% ipython --no-banner

In [1]: import numpy as np

In [2]: np.set_printoptions(precision=3, suppress=True, linewidth=160)

In [3]: out = np.array([[1, 2, 0, 3], [1, 0, 0, 2], [3, 0, 1, 1], [1, 2, 3, 3]])

In [4]: K = np.tril(out)

In [5]: K
Out[5]: 
array([[1, 0, 0, 0],
       [1, 0, 0, 0],
       [3, 0, 1, 0],
       [1, 2, 3, 3]])

In [6]: # rows and columns are dependent

In [7]: left, sig, Vt = np.linalg.svd(K)

In [8]: evecs = Vt[:(sig > 1e-8).sum()]

In [9]: rng = np.random.default_rng(28)

In [10]: x0 = K[3] + 5 * K[0] + rng.integers(2) * np.eye(4)[3]

In [11]: x0
Out[11]: array([6., 2., 3., 4.])

In [12]: np.diag(evecs.T @ evecs)
Out[12]: array([1.   , 0.308, 1.   , 0.692])

In [13]: print(np.round(evecs.T @ evecs, 3) + 0)
[[1.    0.    0.    0.   ]
 [0.    0.308 0.    0.462]
 [0.    0.    1.    0.   ]
 [0.    0.462 0.    0.692]]

In [14]: np.round(np.linalg.norm(x0 - evecs.T @ evecs @ x0), 3)
Out[14]: np.float64(0.555)

In [15]: t3 = np.stack([K, -2 * K, K[::-1]])

In [16]: print(np.linalg.matrix_rank(t3))
[3 3 3]

In [17]: (t3 @ K.T).shape
Out[17]: (3, 4, 4)

In [18]: np.linalg.det(t3)
Out[18]: array([0., 0., 0.])

In [19]: labels = rng.permutation(4)

In [20]: labels
Out[20]: array([1, 3, 2, 0])

In [21]: out = K[labels][:, labels]

In [22]: np.sort(np.abs(np.linalg.eigvals(out)))
Out[22]: array([0., 1., 1., 3.])

In [23]: out
Out[23]: 
array([[0, 0, 0, 1],
       [2, 3, 3, 1],
       [0, 0, 1, 3],
       [0, 0, 0, 1]])

In [24]: np.allclose(out, K)
Out[24]: False

In [25]: np.linalg.matrix_rank(K - K[0, 0] * np.eye(4))
Out[25]: np.int64(3)

In [26]: np.sort(np.linalg.eigvals(K))
Out[26]: array([0., 1., 1., 3.])

In [27]: [int(np.linalg.matrix_rank(np.linalg.matrix_power(K, p))) for p in range(1, 5)]
Out[27]: [3, 3, 3, 3]

In [28]: np.prod(np.diag(K)), np.round(np.linalg.det(K), 3)
Out[28]: (np.int64(0), np.float64(0.0))

In [29]: np.linalg.matrix_power(K - np.diag(np.diag(K)), 4)
Out[29]: 
array([[0, 0, 0, 0],
       [0, 0, 0, 0],
       [0, 0, 0, 0],
       [0, 0, 0, 0]])
